% python3 -q
>>> import numpy as np
>>> from numpy import linalg as LA
>>> np.set_printoptions(precision=2, suppress=True, linewidth=160)
>>> def tidy(a):
...     return np.round(a, 2) + 0
... 
>>> K = np.load("a.npy")
>>> K
array([[ 4,  1],
       [ 1, -2]])
>>> tidy(LA.eigvals(K).sum().real)
np.float64(2.0)
>>> tidy(LA.det(K[::-1]))
np.float64(9.0)
>>> np.einsum("ij,ji->", K, K)
np.int64(22)
>>> tidy(LA.det(K.T))
np.float64(-9.0)
>>> theta = np.radians(135)
>>> R = np.eye(2)
>>> R[0, 0] = R[1, 1] = np.cos(theta)
>>> R[0, 1], R[1, 0] = -np.sin(theta), np.sin(theta)
>>> tidy(R)
array([[-0.71, -0.71],
       [ 0.71, -0.71]])
>>> out = K @ R.T
>>> tidy(out)
array([[-3.54,  2.12],
       [ 0.71,  2.12]])
>>> np.allclose(K @ K.T, out @ out.T)
True
>>> tidy(LA.det(R)), tidy(np.trace(R))
(np.float64(1.0), np.float64(-1.41))
>>> Uu, s, Vh = LA.svd(out, full_matrices=False)
>>> tidy(np.abs(Vh[0]))
array([0.81, 0.58])
>>> tidy(np.sqrt((s ** 2).sum())), tidy(LA.norm(out))
(np.float64(4.69), np.float64(4.69))
>>> tidy(s / s[0])
array([1.  , 0.52])
>>> np.abs(Uu[:, 0]).round(6).argmax()
np.int64(0)
>>> K.ravel(order="F")
array([ 4,  1,  1, -2])
>>> T = K.reshape(2, 2, -1)
>>> np.einsum("ihd,jhd->hij", T, T).shape
(2, 2, 2)
>>> T.transpose(1, 0, 2)
array([[[ 4],
        [ 1]],

       [[ 1],
        [-2]]])
>>> T[:, 0]
array([[4],
       [1]])
>>> np.einsum("ihd,ihd->ih", T, T)
array([[16,  1],
       [ 1,  4]])
>>> A = np.load("out18.npy")
>>> A
array([[ 2, -7,  5, -4],
       [ 2, -7,  5, -4]])
>>> # rows 0 and 1 are equal
>>> rk = LA.matrix_rank(A)
>>> rk
np.int64(1)
>>> N = LA.svd(A)[2][rk:].T
>>> [int(LA.matrix_rank(A[:i])) for i in range(1, len(A) + 1)]
[1, 1]
>>> tidy(A @ LA.pinv(A) @ A)
array([[ 2., -7.,  5., -4.],
       [ 2., -7.,  5., -4.]])
>>> np.allclose(A[:-1].T @ LA.lstsq(A[:-1].T, A[-1])[0], A[-1])
True
>>> J = np.load("arr.npy")
>>> J
array([[ 0,  1, -1],
       [-1,  0,  2],
       [ 1, -2,  0]])
>>> rk = LA.matrix_rank(J)
>>> rk
np.int64(2)
>>> N = LA.svd(J)[2][rk:].T
>>> tidy(J @ N)
array([[0.],
       [0.],
       [0.]])
>>> tidy(N @ N.T)
array([[0.67, 0.33, 0.33],
       [0.33, 0.17, 0.17],
       [0.33, 0.17, 0.17]])
>>> np.einsum("ij,ji->", J, J)
np.int64(-12)
>>> np.einsum("ii->", J)
np.int64(0)
>>> vec = np.array([-2, 2, -3])
>>> vec @ J @ vec
np.int64(0)
>>> tidy(LA.eigvals(J).real)
array([0., 0., 0.])
>>> O = LA.solve(np.eye(3) - J, np.eye(3) + J)
>>> tidy(LA.det(O))
np.float64(1.0)
>>> tidy(O @ O.T)
array([[1., 0., 0.],
       [0., 1., 0.],
       [0., 0., 1.]])
>>> Uu, s, Vh = LA.svd(J)
>>> evecs = Vh[:(s > 1e-8).sum()]
>>> rng = np.random.default_rng(96703)
>>> vec = J[0] + 2 * J[1] + rng.integers(2) * np.eye(3)[2]
>>> vec
array([-2.,  1.,  4.])
>>> LA.matrix_rank(np.vstack([J, vec]))
np.int64(3)
>>> np.allclose(evecs.T @ evecs @ vec, vec)
False
>>> tidy(LA.norm(vec - evecs.T @ evecs @ vec))
np.float64(0.41)
>>> tidy(LA.det(J))
np.float64(0.0)
>>> J @ J
array([[-2,  2,  2],
       [ 2, -5,  1],
       [ 2,  1, -5]])
>>> tidy(np.abs(LA.eigvals(J)).max())
np.float64(2.45)
>>> np.trace(J)
np.int64(0)
>>> out = np.array([[0, 0, 2], [0, 2, 0], [0, 2, 0]])
>>> out[-1] = out[0]
>>> X = out + 0.05 * np.eye(3)
>>> X
array([[0.05, 0.  , 2.  ],
       [0.  , 2.05, 0.  ],
       [0.  , 0.  , 2.05]])
>>> # 2 blocks once reordered
>>> tidy(np.trace(LA.pinv(J) @ J))
np.float64(2.0)
>>> np.unique(J.round(6), axis=0).shape
(3, 3)
>>> np.allclose(J[:-1].T @ LA.lstsq(J[:-1].T, J[-1])[0], J[-1])
True
>>> evals, evecs = LA.eig(X)
>>> tidy(np.sort(LA.eigvals(X @ X)))
array([0. , 4.2, 4.2])
>>> tidy(np.prod(evals))
np.float64(0.21)
>>> X @ evecs[:, 0] - evals[0] * evecs[:, 0]
array([0., 0., 0.])
>>> evals
array([0.05, 2.05, 2.05])
>>> [int(LA.matrix_rank(LA.matrix_power(X, p))) for p in range(1, 4)]
[3, 3, 3]
>>> LA.matrix_rank(X - X[0, 0] * np.eye(3))
np.int64(2)
>>> tidy(X @ X)
array([[0. , 0. , 4.2],
       [0. , 4.2, 0. ],
       [0. , 0. , 4.2]])
>>> z = rng.permutation(3)
>>> z
array([0, 2, 1])
>>> out = X[z][:, z]
>>> out
array([[0.05, 2.  , 0.  ],
       [0.  , 2.05, 0.  ],
       [0.  , 0.  , 2.05]])
>>> tidy(np.sort(np.abs(LA.eigvals(out))))
array([0.05, 2.05, 2.05])
>>> tidy(LA.norm(J, 2) / LA.norm(J))
np.float64(0.71)
>>> np.argsort(-LA.norm(J, axis=0).round(6), kind="stable")[:3]
array([1, 2, 0])
>>> [round(float(x), 2) for x in LA.svd(J, compute_uv=False)[:3]]
[2.45, 2.45, 0.0]
>>> out = np.array([[0, 2, 2, 2], [0, 1, 1, 1]])
>>> W0 = out.T @ out
>>> W0
array([[0, 0, 0, 0],
       [0, 5, 5, 5],
       [0, 5, 5, 5],
       [0, 5, 5, 5]])
>>> # symmetric, so the eigenvalues are real
>>> W0 @ W0
array([[ 0,  0,  0,  0],
       [ 0, 75, 75, 75],
       [ 0, 75, 75, 75],
       [ 0, 75, 75, 75]])
>>> np.einsum("ii->", W0)
np.int64(15)
>>> tidy(LA.det(2 * W0)), tidy(LA.det(W0))
(np.float64(0.0), np.float64(0.0))
>>> tidy(LA.eigvals(W0).sum().real)
np.float64(15.0)
>>> tidy(np.poly(W0))
array([  1., -15.,   0.,   0.,   0.])
>>> np.einsum("ij,ji->", W0, W0)
np.int64(225)
>>> Uu, s, Vh = LA.svd(W0)
>>> evecs = Vh[:(s > 1e-8).sum()]
>>> vec = W0[2] + 3 * W0[3] + rng.integers(2) * np.eye(4)[2]
>>> vec
array([ 0., 20., 20., 20.])
>>> LA.matrix_rank(np.vstack([W0, vec]))
np.int64(1)
>>> tidy(evecs.T @ evecs)
array([[0.  , 0.  , 0.  , 0.  ],
       [0.  , 0.33, 0.33, 0.33],
       [0.  , 0.33, 0.33, 0.33],
       [0.  , 0.33, 0.33, 0.33]])
>>> np.allclose(evecs.T @ evecs @ vec, vec)
True
>>> [round(float(x), 2) for x in LA.svd(W0, compute_uv=False)[:3]]
[15.0, 0.0, 0.0]
>>> LA.matrix_rank(W0, rtol=0.1)
np.int64(1)
>>> np.argsort(-LA.norm(W0, axis=0).round(6), kind="stable")[:3]
array([1, 2, 3])
>>> LA.cond(W0) > 100
np.True_
